$ ipython --no-banner

In [1]: import numpy as np

In [2]: import numpy.linalg as la

In [3]: np.set_printoptions(precision=2, suppress=True, linewidth=160, sign=" ")

In [4]: mat = np.load("out14.npy")

In [5]: mat
Out[5]: 
array([[  5,   6,   7,   8,   9],
       [ 10,  11,  12,  13,  14],
       [ 15,  16,  17,  18,  19],
       [ 20,  21,  22,  23,  24],
       [ 25,  26,  27,  28,  29],
       [ 30,  31,  32,  33,  34]])

In [6]: def softmax(z):
   ...:     e = np.exp(z - z.max(axis=-1, keepdims=True))
   ...:     return e / e.sum(axis=-1, keepdims=True)
   ...: 

In [7]: np.round(softmax(10 * mat[4]), 2) + 0
Out[7]: array([ 0.,  0.,  0.,  0.,  1.])

In [8]: softmax(mat[4])
Out[8]: array([ 0.01,  0.03,  0.09,  0.23,  0.64])

In [9]: att = mat @ mat.T / np.sqrt(5)

In [10]: softmax(att)[4] @ mat
Out[10]: array([ 30.,  31.,  32.,  33.,  34.])

In [11]: softmax(att).round(6).argmax(axis=1)
Out[11]: array([ 5,  5,  5,  5,  5,  5])

In [12]: la.matrix_rank(mat, rtol=0.1)
Out[12]: np.int64(1)

In [13]: la.cond(mat) > 100
Out[13]: np.True_

In [14]: [round(float(x), 2) for x in la.svd(mat, compute_uv=False)[:3]]
Out[14]: [116.81, 3.1, 0.0]

In [15]: f, r1 = mat[5], mat[0]

In [16]: f @ f
Out[16]: np.int64(5130)

In [17]: f @ r1
Out[17]: np.int64(1130)

In [18]: p = (f @ r1) / (f @ f) * f

In [19]: np.round((r1 - p) @ f, 2)
Out[19]: np.float64(0.0)

In [20]: r1 - p
Out[20]: array([-1.61, -0.83, -0.05,  0.73,  1.51])

In [21]: Uu, sigma, VT = la.svd(mat)

In [22]: evecs = VT[:(sigma > 1e-8).sum()]

In [23]: rng = np.random.default_rng(37)

In [24]: x = mat[2] + 5 * mat[1] + rng.integers(2) * np.eye(5)[0]

In [25]: x
Out[25]: array([ 65.,  71.,  77.,  83.,  89.])

In [26]: np.diag(evecs.T @ evecs)
Out[26]: array([ 0.6,  0.3,  0.2,  0.3,  0.6])

In [27]: np.round(la.norm(x - evecs.T @ evecs @ x), 2)
Out[27]: np.float64(0.0)

In [28]: np.allclose(evecs.T @ evecs @ x, x)
Out[28]: True

In [29]: mat[4] @ mat[2]
Out[29]: np.int64(2305)

In [30]: F = np.load("arr.npy")

In [31]: F
Out[31]: 
array([[ 0.47,  0.33,  0.02, -0.44, -0.41,  0.88],
       [ 0.61, -0.01,  0.52,  0.81, -0.58,  0.96],
       [-0.37, -0.41,  0.83,  1.  , -0.04, -0.69],
       [-0.94,  0.57,  0.95,  1.  , -0.99,  0.99],
       [-0.98,  0.47,  0.17, -0.08, -0.85,  0.05],
       [-0.5 ,  0.02,  0.76,  0.99, -0.72,  0.71],
       [ 0.62,  0.74, -0.47, -0.66,  0.41, -0.32],
       [-0.01,  0.94, -0.95, -1.  , -0.95,  1.  ],
       [ 0.88,  0.72, -0.23,  0.02,  0.35,  0.39],
       [ 0.04,  0.71, -0.65, -0.99, -0.23,  0.57],
       [-0.83,  0.76, -0.21,  0.98,  0.84, -1.  ],
       [ 0.24, -0.87,  0.75,  1.  ,  0.2 , -0.19],
       [ 0.92,  0.75,  0.4 ,  0.67, -0.7 ,  1.  ],
       [-0.93,  0.58, -0.02,  0.98,  0.66, -1.  ],
       [-0.94, -0.35,  0.56,  0.99, -0.17, -0.93],
       [ 0.17, -0.3 ,  0.28, -0.82, -0.85,  1.  ],
       [-0.36,  0.46, -0.46, -0.87,  0.12, -0.54],
       [ 0.35, -0.74,  0.56,  0.91, -0.13,  0.62],
       [ 0.93, -0.77,  0.81,  1.  ,  0.62, -0.13],
       [ 0.09, -0.15, -0.28, -0.82,  0.16, -0.03],
       [ 0.98,  0.66,  0.47,  0.91, -0.41,  0.99],
       [ 0.28, -0.33,  0.02, -0.23,  0.06,  0.3 ],
       [-0.27, -0.3 ,  0.07,  0.87,  0.64, -0.96],
       [-0.64, -0.58, -0.15, -0.24,  0.45, -0.91]])

In [32]: W2 = F[[10, 19]].astype(float)

In [33]: for _ in range(6):
    ...:     idx = la.norm(F[:, None] - W2, axis=-1).argmin(axis=1)
    ...:     W2 = np.array([F[idx == j].mean(axis=0) for j in range(2)])
    ...: 

In [34]: idx
Out[34]: array([ 1,  1,  0,  1,  1,  1,  1,  1,  1,  1,  0,  0,  1,  0,  0,  1,  1,  1,  0,  1,  1,  1,  0,  0])

In [35]: W2[1] - W2[0]
Out[35]: array([ 0.52,  0.54, -0.26, -0.86, -0.76,  1.26])

In [36]: np.bincount(idx)
Out[36]: array([  8,  16])

In [37]: Ac = F - F.mean(axis=0)

In [38]: evecs = la.svd(Ac)[2][:4]

In [39]: B = Ac - Ac @ evecs.T @ evecs

In [40]: np.round(np.cov(Ac @ evecs.T, rowvar=False), 2) + 0
Out[40]: 
array([[ 1.05,  0.  ,  0.  ,  0.  ],
       [ 0.  ,  0.79,  0.  ,  0.  ],
       [ 0.  ,  0.  ,  0.42,  0.  ],
       [ 0.  ,  0.  ,  0.  ,  0.27]])

In [41]: (Ac @ evecs.T).std(axis=0)
Out[41]: array([ 1.  ,  0.87,  0.63,  0.51])

In [42]: E = np.load("case12.npy")

In [43]: E
Out[43]: 
array([[ 0.21,  0.  ,  0.03,  0.18,  0.84, -0.18,  0.18],
       [-0.56,  0.  , -0.08, -0.48, -2.24,  0.48, -0.48],
       [-0.49,  0.  , -0.07, -0.42, -1.96,  0.42, -0.42]])

In [44]: # columns 3 and 6 are equal

In [45]: rank = la.matrix_rank(E)

In [46]: rank
Out[46]: np.int64(1)

In [47]: N = la.svd(E)[2][rank:].T

In [48]: la.matrix_rank(E.T @ E), la.matrix_rank(E @ E.T)
Out[48]: (np.int64(1), np.int64(1))

In [49]: np.allclose(E @ N, 0)
Out[49]: True

In [50]: G = E.T @ E

In [51]: la.matrix_rank(G)
Out[51]: np.int64(1)

In [52]: round(float(np.trace(G)), 2), round(float((E ** 2).sum()), 2)
Out[52]: (11.49, 11.49)

In [53]: G
Out[53]: 
array([[ 0.6 ,  0.  ,  0.09,  0.51,  2.39, -0.51,  0.51],
       [ 0.  ,  0.  ,  0.  ,  0.  ,  0.  ,  0.  ,  0.  ],
       [ 0.09,  0.  ,  0.01,  0.07,  0.34, -0.07,  0.07],
       [ 0.51,  0.  ,  0.07,  0.44,  2.05, -0.44,  0.44],
       [ 2.39,  0.  ,  0.34,  2.05,  9.56, -2.05,  2.05],
       [-0.51,  0.  , -0.07, -0.44, -2.05,  0.44, -0.44],
       [ 0.51,  0.  ,  0.07,  0.44,  2.05, -0.44,  0.44]])

In [54]: np.round(la.eigvalsh(G)[::-1], 2) + 0
Out[54]: array([ 11.49,   0.  ,   0.  ,   0.  ,   0.  ,   0.  ,   0.  ])

In [55]: np.diag(G)
Out[55]: array([ 0.6 ,  0.  ,  0.01,  0.44,  9.56,  0.44,  0.44])

In [56]: Uu, sigma, VT = la.svd(E)

In [57]: evecs = VT[:(sigma > 1e-8).sum()]

In [58]: x = E[2] + 3 * E[0] + rng.integers(2) * np.eye(7)[3]

In [59]: x
Out[59]: array([ 0.14,  0.  ,  0.02,  1.12,  0.56, -0.12,  0.12])

In [60]: la.matrix_rank(np.vstack([E, x]))
Out[60]: np.int64(2)

In [61]: G = mat.T @ mat

In [62]: np.round(la.svd(mat, compute_uv=False) ** 2, 2) + 0
Out[62]: array([ 13645.38,      9.62,      0.  ,      0.  ,      0.  ])

In [63]: la.matrix_rank(G)
Out[63]: np.int64(2)

In [64]: G
Out[64]: 
array([[ 2275,  2380,  2485,  2590,  2695],
       [ 2380,  2491,  2602,  2713,  2824],
       [ 2485,  2602,  2719,  2836,  2953],
       [ 2590,  2713,  2836,  2959,  3082],
       [ 2695,  2824,  2953,  3082,  3211]])

In [65]: X = np.loadtxt("dump.csv", delimiter=",")

In [66]: X
Out[66]: 
array([[-1.2 ,  3.17, -7.73, -7.75, -9.19,  4.81, -2.61, -3.61],
       [-0.08, -0.91, -2.84, -1.75, -0.17,  2.22, -2.11,  0.4 ],
       [ 1.55,  0.45, -0.23, -1.89, -2.9 ,  0.72, -0.52, -3.43],
       [-3.23,  1.51, -3.28,  3.05,  4.46,  0.24,  2.8 ,  2.89],
       [ 2.63, -3.34,  0.2 , -3.26, -3.07,  2.11, -3.61, -4.03],
       [ 1.92, -3.2 ,  3.38,  3.89,  4.9 , -2.8 ,  0.34,  3.51]])

In [67]: ang = np.radians(36)

In [68]: R = np.eye(8)

In [69]: R[0, 0] = R[6, 6] = np.cos(ang)

In [70]: R[0, 6], R[6, 0] = -np.sin(ang), np.sin(ang)

In [71]: R
Out[71]: 
array([[ 0.81,  0.  ,  0.  ,  0.  ,  0.  ,  0.  , -0.59,  0.  ],
       [ 0.  ,  1.  ,  0.  ,  0.  ,  0.  ,  0.  ,  0.  ,  0.  ],
       [ 0.  ,  0.  ,  1.  ,  0.  ,  0.  ,  0.  ,  0.  ,  0.  ],
       [ 0.  ,  0.  ,  0.  ,  1.  ,  0.  ,  0.  ,  0.  ,  0.  ],
       [ 0.  ,  0.  ,  0.  ,  0.  ,  1.  ,  0.  ,  0.  ,  0.  ],
       [ 0.  ,  0.  ,  0.  ,  0.  ,  0.  ,  1.  ,  0.  ,  0.  ],
       [ 0.59,  0.  ,  0.  ,  0.  ,  0.  ,  0.  ,  0.81,  0.  ],
       [ 0.  ,  0.  ,  0.  ,  0.  ,  0.  ,  0.  ,  0.  ,  1.  ]])

In [72]: B = X @ R.T

In [73]: np.abs(B - X).max(axis=0)
Out[73]: array([ 1.76,  0.  ,  0.  ,  0.  ,  0.  ,  0.  ,  2.43,  0.  ])

In [74]: B
Out[74]: 
array([[ 0.56,  3.17, -7.73, -7.75, -9.19,  4.81, -2.82, -3.61],
       [ 1.18, -0.91, -2.84, -1.75, -0.17,  2.22, -1.75,  0.4 ],
       [ 1.56,  0.45, -0.23, -1.89, -2.9 ,  0.72,  0.49, -3.43],
       [-4.26,  1.51, -3.28,  3.05,  4.46,  0.24,  0.37,  2.89],
       [ 4.25, -3.34,  0.2 , -3.26, -3.07,  2.11, -1.37, -4.03],
       [ 1.35, -3.2 ,  3.38,  3.89,  4.9 , -2.8 ,  1.4 ,  3.51]])

In [75]: np.round(la.det(R), 2), round(float(np.trace(R)), 2)
Out[75]: (np.float64(1.0), 7.62)

In [76]: np.allclose(la.norm(X, axis=1), la.norm(B, axis=1))
Out[76]: True

In [77]: np.allclose(X @ X.T, B @ B.T)
Out[77]: True

In [78]: la.svd(X, compute_uv=False), la.svd(B, compute_uv=False)
Out[78]: 
(array([ 20.  ,  10.  ,   5.  ,   2.5 ,   1.26,   0.62]),
 array([ 20.  ,  10.  ,   5.  ,   2.5 ,   1.26,   0.62]))

In [79]: W0 = np.load("mat.npy")

In [80]: W0
Out[80]: 
array([[ -2.48,   8.58,   5.35,   0.28],
       [ -4.52,  -5.27,  -3.96,  -2.61],
       [ -3.35,  -3.05,   1.25,  -2.63],
       [ -3.82,  -1.74,  -4.92,  -3.67],
       [ -1.48,  -1.63,   3.57,  -0.34],
       [  8.63,   3.63,   2.61,   6.55],
       [ -6.47,  -3.3 ,  -1.63,  -6.2 ],
       [  0.35,  -2.51,   5.53,  -2.16],
       [  0.92,  -1.31,   1.53,   3.26],
       [ -9.42,  -5.09,  -2.16,  -3.11],
       [  1.27,  -5.31,  -8.14,  -1.82],
       [  3.29,  -3.8 ,   0.65,  -0.31],
       [  0.34,  -0.38,  -2.94,   4.23],
       [ -2.11,  -4.79,  -0.96,   3.52],
       [  0.99,  -2.39,  -5.16,   3.02],
       [ -1.43,  -5.63,   0.79,   2.79],
       [ -4.21,  -2.67,   6.46,   1.52],
       [  4.08,   4.15,   3.13,   2.54],
       [ 10.76,   2.63,  -1.98,   3.75],
       [  6.84,  -1.6 ,  -1.16,  -3.01],
       [  0.33,   5.95,  -1.12,  -0.3 ],
       [ -2.25,   8.57,   0.77,   5.17],
       [  2.32,  -6.22,  -1.44,  -7.17],
       [ 13.54,  -2.64,  -3.84, -10.77],
       [ -7.69,   3.27,   1.99,   6.76],
       [ -9.93,   2.65,  -2.6 ,   0.37],
       [  0.59,   5.82,   0.02,  -3.89]])

In [81]: Ac = (W0 - W0.mean(axis=0)) / W0.std(axis=0)

In [82]: Ac.std(axis=0)
Out[82]: array([ 1.,  1.,  1.,  1.])

In [83]: coef = la.lstsq(np.delete(Ac, 3, axis=1), Ac[:, 3])[0]

In [84]: np.round(1 - np.var(Ac[:, 3] - np.delete(Ac, 3, axis=1) @ coef), 2)
Out[84]: np.float64(0.2)
